% python3 -q
>>> import numpy as np
>>> import numpy.linalg as la
>>> np.set_printoptions(precision=2, suppress=True, linewidth=140)
>>> m1 = np.load("run10.npy")
>>> print(m1)
[[1 0 2 2 0 2]
 [0 0 0 0 2 1]
 [2 0 0 1 0 0]
 [1 1 0 2 1 0]
 [1 0 2 2 0 2]]
>>> U, sig, VT = la.svd(m1, full_matrices=False)
>>> print(sig.round(2) + 0)
[5.52 2.47 2.24 1.18 0.  ]
>>> print(np.allclose(U * sig @ VT, m1))
True
>>> print(np.cumsum(sig ** 2) / np.sum(sig ** 2))
[0.71 0.85 0.97 1.   1.  ]
>>> print([round(float(x), 2) for x in la.svd(m1, compute_uv=False)[:3]])
[5.52, 2.47, 2.24]
>>> print(la.matrix_rank(m1, rtol=0.1))
4
>>> print(np.round(la.norm(m1, 2) / la.norm(m1), 2))
0.84
>>> J = np.loadtxt("w.csv", delimiter=",")
>>> print(J)
[[16.36 15.95  7.84]
 [19.14 17.3  10.1 ]
 [19.56 18.19 11.34]
 [18.7  18.89  8.85]
 [19.38 18.43  9.82]
 [15.67 18.05  8.87]
 [16.62 18.28  8.66]
 [16.19 17.   10.16]
 [17.11 18.61  9.43]
 [16.68 15.34  8.05]
 [17.83 19.18  8.36]
 [18.07 17.43  9.27]
 [18.83 16.42  9.11]
 [18.57 18.62  7.32]
 [18.68 17.87  9.29]
 [17.77 18.72  9.16]
 [17.07 18.44  7.85]
 [17.72 17.98 10.34]
 [17.87 16.29  9.44]]
>>> labels = J[:, 0] > np.median(J[:, 0])
>>> u = J[labels].mean(axis=0) - J[~labels].mean(axis=0)
>>> print(np.argsort(-np.abs(u).round(6), kind="stable"))
[0 2 1]
>>> U, sig, VT = la.svd(J)
>>> print(sig)
[116.59   4.48   3.4 ]
>>> B = U[:, :1] @ np.diag(sig[:1]) @ VT[:1]
>>> print(round(float(la.norm(J - B) / la.norm(J)), 2))
0.05
>>> print(np.round(la.norm(J - B, 2), 2), round(float(sig[1]), 2))
4.48 4.48
>>> q, Rm = la.qr(J)
>>> print(np.allclose(Rm.T @ Rm, J.T @ J))
True
>>> print(np.abs(np.diag(Rm)))
[77.65  5.78  3.96]
>>> K = np.loadtxt("x.csv", delimiter=",")
>>> print(K)
[[0. 0. 4.]
 [0. 0. 0.]
 [4. 0. 0.]]
>>> t = np.radians(45)
>>> Rm = np.eye(3)
>>> Rm[1, 1] = Rm[0, 0] = np.cos(t)
>>> Rm[1, 0], Rm[0, 1] = -np.sin(t), np.sin(t)
>>> print(Rm)
[[ 0.71  0.71  0.  ]
 [-0.71  0.71  0.  ]
 [ 0.    0.    1.  ]]
>>> B = K @ Rm.T
>>> print(la.svd(K, compute_uv=False), la.svd(B, compute_uv=False))
[4. 4. 0.] [4. 4. 0.]
>>> print(np.allclose(K @ K.T, B @ B.T))
True
>>> x = np.array([3, 2, 1])
>>> rhs = Rm @ x
>>> coef, lr = np.zeros(3), 1 / la.norm(Rm, 2) ** 2
>>> for i in range(3):
...     coef -= lr * Rm.T @ (Rm @ coef - rhs)
...     if i % 1 == 0: print(i, round(la.norm(Rm @ coef - rhs), 2))
... 
0 0.0
1 0.0
2 0.0
>>> print(coef)
[3. 2. 1.]
>>> print(round(float(la.cond(Rm)), 2))
1.0
>>> X = np.loadtxt("arr.csv", delimiter=",")
>>> print(X)
[[1. 0. 3.]
 [2. 3. 0.]
 [2. 1. 2.]]
>>> rng = np.random.default_rng(759276)
>>> labels = rng.permutation(3)
>>> B = X[:, labels] * rng.choice([-1, 1], 3)
>>> print(B)
[[ 1.  0. -3.]
 [ 2.  3. -0.]
 [ 2.  1. -2.]]
>>> U, _, VT = la.svd(X.T @ B)
>>> print(np.round(U @ VT, 2) + 0)
[[ 1.  0.  0.]
 [ 0.  1.  0.]
 [ 0.  0. -1.]]
>>> W = np.array([[0, 1, 2], [0, 0, 0], [0, 1, 0]])
>>> coef = np.array([2, 7, 9])
>>> H = np.maximum(X @ W + coef, 0)
>>> print((H > 0).astype(int))
[[1 1 1]
 [1 1 1]
 [1 1 1]]
>>> print(H)
[[ 2. 11. 11.]
 [ 2.  9. 13.]
 [ 2. 11. 13.]]
>>> basis = np.array([[-1, 3], [0, 0], [-4, -3]])
>>> print(H @ basis)
[[-46. -27.]
 [-54. -33.]
 [-54. -33.]]
>>> print(W @ basis)
[[-8 -6]
 [ 0  0]
 [ 0  0]]
>>> evals, V = la.eig(X)
>>> print(np.sort(la.eigvals(X @ X)))
[ 0.42  4.   21.58]
>>> print(evals)
[-0.65  4.65  2.  ]
>>> print(np.round(np.prod(evals), 2))
-6.0
>>> print(np.round(X @ V[:, 0] - evals[0] * V[:, 0], 2) + 0)
[0. 0. 0.]
>>> T = np.stack([X, 5 * X, X[::-1]])
>>> print(T.shape)
(3, 3, 3)
>>> print(la.matrix_rank(T))
[3 3 3]
>>> print(T.sum(axis=0))
[[ 8.  1. 20.]
 [14. 21.  0.]
 [13.  6. 15.]]
>>> arr = np.array([[0, -1, 0, 1, 0],
...     [1, 0, -3, 0, 1],
...     [0, 3, 0, 0, -1],
...     [-1, 0, 0, 0, -2],
...     [0, -1, 1, 2, 0]])
>>> def softmax(z):
...     e = np.exp(z - z.max(axis=-1, keepdims=True))
...     return e / e.sum(axis=-1, keepdims=True)
... 
>>> print(softmax(arr).sum(axis=1))
[1. 1. 1. 1. 1.]
>>> print(softmax(arr[2]))
[0.04 0.86 0.04 0.04 0.02]
>>> print(softmax(arr[2] + 5))
[0.04 0.86 0.04 0.04 0.02]
>>> scores = arr @ arr.T / np.sqrt(5)
>>> print(np.round(softmax(scores + np.triu(np.full(scores.shape, -np.inf), 1)), 2) + 0)
[[1.   0.   0.   0.   0.  ]
 [0.01 0.99 0.   0.   0.  ]
 [0.   0.01 0.99 0.   0.  ]
 [0.08 0.02 0.19 0.72 0.  ]
 [0.19 0.01 0.01 0.05 0.73]]
>>> print(X.sum(axis=1))
[4. 5. 5.]
>>> print(X.sum(axis=0))
[5. 4. 5.]
>>> print(np.diff(X, axis=0))
[[ 1.  3. -3.]
 [ 0. -2.  2.]]
>>> print(X.shape)
(3, 3)
>>> print(la.matrix_rank(X))
3
>>> print(np.round(la.norm(X), 2))
5.66
>>> print(np.count_nonzero(X))
7
>>> print(np.abs(X).max())
3.0
>>> print(X - X[0])
[[ 0.  0.  0.]
 [ 1.  3. -3.]
 [ 1.  1. -1.]]
>>> print(np.unravel_index(np.abs(X).argmax(), X.shape))
(np.int64(0), np.int64(2))
>>> B = np.array([[1, 0, 1, 0, 3, 1],
...     [2, -2, -2, 1, 0, -2],
...     [0, 2, 1, 2, 1, 0],
...     [-2, -3, -3, -1, -1, 0],
...     [0, -1, 0, 1, -2, 0],
...     [-1, -1, -1, 0, -3, 0]])
>>> mat = np.triu(B)
>>> print(mat)
[[ 1  0  1  0  3  1]
 [ 0 -2 -2  1  0 -2]
 [ 0  0  1  2  1  0]
 [ 0  0  0 -1 -1  0]
 [ 0  0  0  0 -2  0]
 [ 0  0  0  0  0  0]]
>>> print(la.cond(mat) > 100)
True
>>> print(la.matrix_rank(mat, rtol=0.1))
4
>>> print(np.argsort(-la.norm(mat, axis=0).round(6), kind="stable")[:3])
[4 2 3]
>>> print([round(float(x), 2) for x in la.svd(mat, compute_uv=False)[:3]])
[4.43, 3.54, 2.07]
>>> B = np.array([[6, 5], [5, 2]])
>>> basis = np.array([[1]])
>>> M = np.block([[B, np.zeros((2, 1))], [np.zeros((1, 2)), basis]])
>>> print(M)
[[6. 5. 0.]
 [5. 2. 0.]
 [0. 0. 1.]]
>>> q, V = la.qr(M[:, :1])[0], la.qr(M[:, 1:])[0]
>>> sig = la.svd(q.T @ V, compute_uv=False)
>>> print(np.round(la.norm(q @ q.T - V @ V.T, 2), 2))
1.0
>>> print(sig)
[0.95]
>>> print((sig > 0.9).sum())
1
>>> B = M / np.sqrt((M ** 2).mean(axis=1, keepdims=True))
>>> print(M - M.mean(axis=1, keepdims=True))
[[ 2.33  1.33 -3.67]
 [ 2.67 -0.33 -2.33]
 [-0.33 -0.33  0.67]]
>>> T = np.stack([M, 2 * M, M[::-1]])
>>> print(la.matrix_rank(T))
[3 3 3]
>>> print((T @ M.T).shape)
(3, 3, 3)
>>> print(T.shape)
(3, 3, 3)
>>> print(la.det(T))
[ -13. -104.   13.]
>>> print(T.sum(axis=0))
[[18. 15.  1.]
 [20.  8.  0.]
 [ 6.  5.  3.]]
>>> evals, V = la.eigh(M)
>>> x = np.array([-1, 0, -2])
>>> print(V * np.abs(evals) @ V.T)
[[6.87 3.71 0.  ]
 [3.71 3.9  0.  ]
 [0.   0.   1.  ]]
>>> print(x @ M @ x)
10.0
>>> print((np.sign(V[:, -1].round(6)) == np.sign(V[0, -1].round(6))).astype(int))
[1 1 0]
>>> print(x @ M @ x / (x @ x), np.round(evals[0], 2), round(evals[-1], 2))
2.0 -1.39 9.39
